>>> import numpy as np
>>> from numpy import linalg as LA
>>> np.set_printoptions(precision=3, suppress=True, linewidth=120, floatmode="fixed")
>>> m1 = np.load("m.npy")
>>> print(m1)
[[4 4 4]
 [4 4 4]
 [4 4 5]]
>>> print(LA.matrix_rank(m1, rtol=0.1))
1
>>> print([round(float(x), 3) for x in LA.svd(m1, compute_uv=False)[:3]])
[12.352, 0.648, 0.0]
>>> print(round(float(LA.norm(m1, 2) / LA.norm(m1)), 3))
0.999
>>> print(np.round(np.abs(LA.eigvals(m1)).max(), 3))
12.352
>>> print((m1 + m1.T) / 2)
[[4.000 4.000 4.000]
 [4.000 4.000 4.000]
 [4.000 4.000 5.000]]
>>> rank = LA.matrix_rank(m1)
>>> print(rank)
2
>>> null = LA.svd(m1)[2][rank:].T
>>> print(np.round(m1 @ null, 3) + 0)
[[0.000]
 [0.000]
 [0.000]]
>>> print([int(LA.matrix_rank(m1[:, :j + 1])) for j in range(3)])
[1, 1, 2]
>>> print(np.round(null[:, 0] / null[np.abs(null[:, 0]).round(6).argmax(), 0], 3) + 0)
[ 1.000 -1.000  0.000]
>>> print(LA.matrix_rank(m1.T @ m1), LA.matrix_rank(m1 @ m1.T))
2 2
>>> print([int(LA.matrix_rank(m1[:i])) for i in range(1, len(m1) + 1)])
[1, 1, 2]
>>> U, s, vt = LA.svd(m1, full_matrices=False)
>>> print(np.round(s / s[0], 3) + 0)
[1.000 0.052 0.000]
>>> print((s > 1e-8).sum())
2
>>> print(np.round(U.T @ m1 @ vt.T, 3) + 0)
[[12.352  0.000  0.000]
 [ 0.000  0.648  0.000]
 [ 0.000  0.000  0.000]]
>>> print(U.shape, s.shape, vt.shape)
(3, 3) (3,) (3, 3)
>>> print(np.abs(vt[0]))
[0.560 0.560 0.610]
>>> print(np.round(vt @ vt.T, 3) + 0)
[[1.000 0.000 0.000]
 [0.000 1.000 0.000]
 [0.000 0.000 1.000]]
>>> print(np.round(np.sqrt((s ** 2).sum()), 3), round(LA.norm(m1), 3))
12.369 12.369
>>> print(np.cumsum(s ** 2) / np.sum(s ** 2))
[0.997 1.000 1.000]
